$ python -q
>>> import numpy as np
>>> np.set_printoptions(precision=2, suppress=True, linewidth=100)
>>> mat = np.array([[1, -1, 1, -1], [1, 0, 0, 0], [1, 1, 1, 1], [1, 2, 4, 8]])
>>> mat
array([[ 1, -1,  1, -1],
       [ 1,  0,  0,  0],
       [ 1,  1,  1,  1],
       [ 1,  2,  4,  8]])
>>> B = mat[0, 0] * mat[1:] - np.outer(mat[1:, 0], mat[0])
>>> B
array([[ 0,  1, -1,  1],
       [ 0,  2,  0,  2],
       [ 0,  3,  3,  9]])
>>> mat[:, 0] / mat[0, 0]
array([1., 1., 1., 1.])
>>> cov = B.T @ B
>>> np.linalg.eigvalsh(cov)[::-1]
array([105.86,   3.78,   0.36,   0.  ])
>>> cov
array([[ 0,  0,  0,  0],
       [ 0, 14,  8, 32],
       [ 0,  8, 10, 26],
       [ 0, 32, 26, 86]])
>>> np.linalg.matrix_rank(cov)
np.int64(3)
>>> np.allclose(cov, cov.T)
True
>>> np.trace(cov), (B ** 2).sum()
(np.int64(110), np.int64(110))
>>> np.linalg.svd(B, compute_uv=False) ** 2
array([105.86,   3.78,   0.36])
>>> E = np.loadtxt("run17.csv", delimiter=",")
>>> E
array([[ 2.8 , -1.06,  0.08],
       [-2.8 ,  0.9 , -0.59],
       [ 2.18, -0.21,  2.05],
       [-2.76,  0.81, -0.84],
       [-2.73,  1.18,  0.38],
       [ 2.75, -1.16, -0.31],
       [-2.77,  1.13,  0.18],
       [ 1.57, -1.29, -2.21],
       [ 1.11, -1.21, -2.51],
       [ 2.81, -1.  ,  0.31]])
>>> r = np.linalg.matrix_rank(E)
>>> r
np.int64(2)
>>> ns = np.linalg.svd(E)[2][r:].T
>>> ns @ ns.T
array([[ 0.12,  0.31, -0.1 ],
       [ 0.31,  0.8 , -0.25],
       [-0.1 , -0.25,  0.08]])
>>> [int(np.linalg.matrix_rank(np.delete(E, i, axis=0))) for i in range(10)]
[2, 2, 2, 2, 2, 2, 2, 2, 2, 2]
>>> ns[:, 0] / ns[np.abs(ns[:, 0]).round(6).argmax(), 0]
array([ 0.39,  1.  , -0.31])
>>> np.linalg.matrix_rank(E.T @ E), np.linalg.matrix_rank(E @ E.T)
(np.int64(2), np.int64(2))
>>> [int(np.linalg.matrix_rank(E[:i])) for i in range(1, len(E) + 1)]
[1, 2, 2, 2, 2, 2, 2, 2, 2, 2]
>>> Uu, sigma, vt = np.linalg.svd(E)
>>> V = vt[:(sigma > 1e-8).sum()]
>>> rng = np.random.default_rng(7303)
>>> x0 = E[6] + -3 * E[2] + rng.integers(2) * np.eye(3)[2]
>>> x0
array([-9.31,  1.77, -5.97])
>>> np.diag(V.T @ V)
array([0.88, 0.2 , 0.92])
>>> round(np.linalg.norm(x0 - V.T @ V @ x0), 2)
np.float64(0.0)
>>> u = np.array([0, 1])
>>> np.array([np.convolve(row, u, "same") for row in E])
array([[ 0.  ,  2.8 , -1.06],
       [ 0.  , -2.8 ,  0.9 ],
       [ 0.  ,  2.18, -0.21],
       [ 0.  , -2.76,  0.81],
       [ 0.  , -2.73,  1.18],
       [ 0.  ,  2.75, -1.16],
       [ 0.  , -2.77,  1.13],
       [ 0.  ,  1.57, -1.29],
       [ 0.  ,  1.11, -1.21],
       [ 0.  ,  2.81, -1.  ]])
>>> np.polyval(u, E[2])
array([1., 1., 1.])
>>> m1 = np.array([[0, 2, -2], [0, 0, 0], [1, 0, 1]])
>>> m1
array([[ 0,  2, -2],
       [ 0,  0,  0],
       [ 1,  0,  1]])
>>> r = np.linalg.matrix_rank(m1)
>>> r
np.int64(2)
>>> ns = np.linalg.svd(m1)[2][r:].T
>>> np.round(m1 @ ns, 2) + 0
array([[0.],
       [0.],
       [0.]])
>>> [int(np.linalg.matrix_rank(m1[:, :j + 1])) for j in range(3)]
[1, 2, 2]
>>> np.linalg.matrix_rank(m1.T @ m1), np.linalg.matrix_rank(m1 @ m1.T)
(np.int64(2), np.int64(2))
>>> [int(np.linalg.matrix_rank(np.delete(m1, i, axis=0))) for i in range(3)]
[1, 2, 1]
>>> np.allclose(m1 @ ns, 0)
True
>>> np.allclose(m1, m1.T)
False
>>> m1 @ m1
array([[-2,  0, -2],
       [ 0,  0,  0],
       [ 1,  2, -1]])
>>> (m1 + m1.T) / 2
array([[ 0. ,  1. , -0.5],
       [ 1. ,  0. ,  0. ],
       [-0.5,  0. ,  1. ]])
>>> (m1 - m1.T) / 2
array([[ 0. ,  1. , -1.5],
       [-1. ,  0. ,  0. ],
       [ 1.5,  0. ,  0. ]])
>>> np.trace(m1)
np.int64(1)
>>> np.allclose(m1 @ m1.T, m1.T @ m1)
False
>>> np.linalg.determinant(m1)
Traceback (most recent call last):
  File "<python-input-50>", line 1, in <module>
    np.linalg.determinant(m1)
    ^^^^^^^^^^^^^^^^^^^^^
AttributeError: module 'numpy.linalg' has no attribute 'determinant'
>>> m1.inv()
Traceback (most recent call last):
  File "<python-input-51>", line 1, in <module>
    m1.inv()
    ^^^^^^
AttributeError: 'numpy.ndarray' object has no attribute 'inv'
>>> J = np.array([[-2.73, 3.28, 2.73],
...     [-2.69, 3.28, 2.71],
...     [2.69, -3.32, -2.67],
...     [0.9, -1.16, -0.92],
...     [-2.71, 3.29, 2.68],
...     [-2.69, 3.28, 2.71],
...     [0.86, -1.1, -0.88],
...     [0.93, -1.1, -0.91],
...     [-2.69, 3.29, 2.73],
...     [2.7, -3.31, -2.7],
...     [2.7, -3.31, -2.72],
...     [-2.69, 3.3, 2.7],
...     [2.72, -3.3, -2.69],
...     [2.71, -3.27, -2.71],
...     [2.75, -3.31, -2.69]])
>>> [round(float(x), 2) for x in np.linalg.svd(J, compute_uv=False)[:3]]
[17.73, 0.08, 0.07]
>>> round(np.log10(np.linalg.cond(J)))
2
>>> np.argsort(-np.linalg.norm(J, axis=0).round(6), kind="stable")[:3]
array([1, 0, 2])
>>> round(float(np.linalg.norm(J, 2) / np.linalg.norm(J)), 2)
1.0
>>> W2 = J[[3, 13]].astype(float)
>>> for _ in range(5):
...     lab = np.linalg.norm(J[:, None] - W2, axis=-1).argmin(axis=1)
...     W2 = np.array([J[lab == j].mean(axis=0) for j in range(2)])
... 
>>> lab
array([0, 0, 1, 1, 0, 0, 1, 1, 0, 1, 1, 0, 1, 1, 1])
>>> np.bincount(lab)
array([6, 9])
>>> W2
array([[-2.7 ,  3.29,  2.71],
       [ 2.11, -2.58, -2.1 ]])
>>> M = np.load("data.npy")
>>> M
array([[0., 0., 9.],
       [0., 0., 6.],
       [9., 6., 0.]])
>>> np.round(np.linalg.eigvalsh(M).min(), 2)
np.float64(-10.82)
>>> Uu, sigma, vt = np.linalg.svd(M)
>>> np.argmax(sigma[:-1] / (sigma[1:] + 1e-6)) + 1
np.int64(2)
>>> B = Uu[:, :2] @ np.diag(sigma[:2]) @ vt[:2]
>>> round(float(np.linalg.norm(M - B) / np.linalg.norm(M)), 2)
0.0
>>> np.linalg.matrix_rank(B)
np.int64(2)
>>> np.round(np.linalg.norm(M - B, 2), 2), sigma[2]
(np.float64(0.0), np.float64(-0.0))
>>> B
array([[0., 0., 9.],
       [0., 0., 6.],
       [9., 6., 0.]])
>>> np.linalg.matrix_rank(M, rtol=0.05)
np.int64(2)
>>> cov = M.T @ M
>>> (M @ M.T).shape
(3, 3)
>>> cov
array([[ 81.,  54.,   0.],
       [ 54.,  36.,   0.],
       [  0.,   0., 117.]])
>>> np.diag(cov)
array([ 81.,  36., 117.])
>>> np.allclose(cov, cov.T)
True
>>> np.linalg.matrix_rank(cov)
np.int64(2)
>>> np.round(np.sort(np.abs(np.linalg.eigvals(cov))), 2) + 0
array([  0., 117., 117.])
>>> np.linalg.determinant(cov)
Traceback (most recent call last):
  File "<python-input-80>", line 1, in <module>
    np.linalg.determinant(cov)
    ^^^^^^^^^^^^^^^^^^^^^
AttributeError: module 'numpy.linalg' has no attribute 'determinant'
>>> (cov + cov.T) / 2
array([[ 81.,  54.,   0.],
       [ 54.,  36.,   0.],
       [  0.,   0., 117.]])
>>> np.unique(M.round(6), axis=0).shape
(3, 3)
>>> B = np.array([[-2, 0], [-2, 2], [-1, 2]])
>>> W2 = np.array([[2, 4, 3], [4, 3, 5]])
>>> K = B @ W2
>>> K
array([[-4, -8, -6],
       [ 4, -2,  4],
       [ 6,  2,  7]])
>>> Uu, sigma, vt = np.linalg.svd(K)
>>> sigma.round(2) + 0
array([14.16,  6.35,  0.  ])
>>> B = Uu[:, :2] @ np.diag(sigma[:2]) @ vt[:2]
>>> np.round(np.abs(K - B).max(), 2)
np.float64(0.0)
>>> B
array([[-4., -8., -6.],
       [ 4., -2.,  4.],
       [ 6.,  2.,  7.]])
>>> np.linalg.matrix_rank(B)
np.int64(2)
>>> (B - B.T) / 2
array([[ 0., -6., -6.],
       [ 6.,  0.,  1.],
       [ 6., -1.,  0.]])
>>> np.linalg.matrix_power(B, 3)
array([[  52.,  244.,  106.],
       [-104.,   32., -108.],
       [-130.,  -90., -161.]])
>>> round(float(np.linalg.det(B)), 2)
0.0
>>> np.round(np.sort(np.abs(np.linalg.eigvals(B))), 2) + 0
array([0. , 5.1, 5.1])
>>> round(np.abs(np.linalg.eigvals(B)).max(), 2)
np.float64(5.1)
>>> assert B == B.T
Traceback (most recent call last):
  File "<python-input-98>", line 1, in <module>
    assert B == B.T
           ^^^^^^^^
ValueError: The truth value of an array with more than one element is ambiguous. Use a.any() or a.all()
>>> np.round(B @ B, 2) + 0
array([[-52.,  36., -50.],
       [  0., -20.,  -4.],
       [ 26., -38.,  21.]])
>>> cov = K.T @ K
>>> np.diag(cov)
array([ 68,  72, 101])
>>> cov
array([[ 68,  36,  82],
       [ 36,  72,  54],
       [ 82,  54, 101]])
>>> data = np.loadtxt("x.csv", delimiter=",")
>>> data
array([[  8.16,  -2.06,  -1.97],
       [ -0.94,  -1.62,  -2.58],
       [  5.99,   2.6 ,  -0.58],
       [  5.67,   5.62,  -0.67],
       [ -9.5 ,  -2.65,  -0.24],
       [ -1.42,  -1.95,  -0.45],
       [-12.85,   1.99,   1.56],
       [ -7.88,  -2.64,   1.7 ],
       [  6.16,  -1.33,  -2.04],
       [ -0.19,  -0.64,  -0.49],
       [  8.2 ,  -1.49,  -0.28],
       [ -3.04,   1.56,  -0.31],
       [  0.65,  -1.07,  -2.58],
       [ -0.66,   0.7 ,  -2.37],
       [  6.59,  -1.17,  -1.48],
       [  4.35,  -0.09,  -0.23],
       [ -4.18,   0.89,   2.34],
       [ -1.22,  -1.09,  -0.01],
       [  0.19,   3.66,  -1.01],
       [  4.65,   4.25,   0.62],
       [ -0.63,  -1.82,  -0.77],
       [  5.25,  -1.59,   2.52],
       [  3.61,  -1.44,   0.2 ],
       [ -8.83,  -7.19,   0.29],
       [ -1.99,   4.3 ,  -2.33]])
>>> data.sum(axis=0)
array([  6.14,  -4.27, -11.16])
>>> round(float(np.linalg.norm(data)), 2)
32.25
>>> data[:, 3]
Traceback (most recent call last):
  File "<python-input-107>", line 1, in <module>
    data[:, 3]
    ~~~~^^^^^^
IndexError: index 3 is out of bounds for axis 1 with size 3
>>> np.linalg.svd(data, compute_uv=False)
array([28.51, 13.33,  7.03])
>>> np.count_nonzero(data)
np.int64(75)
>>> np.abs(data).max()
np.float64(12.85)
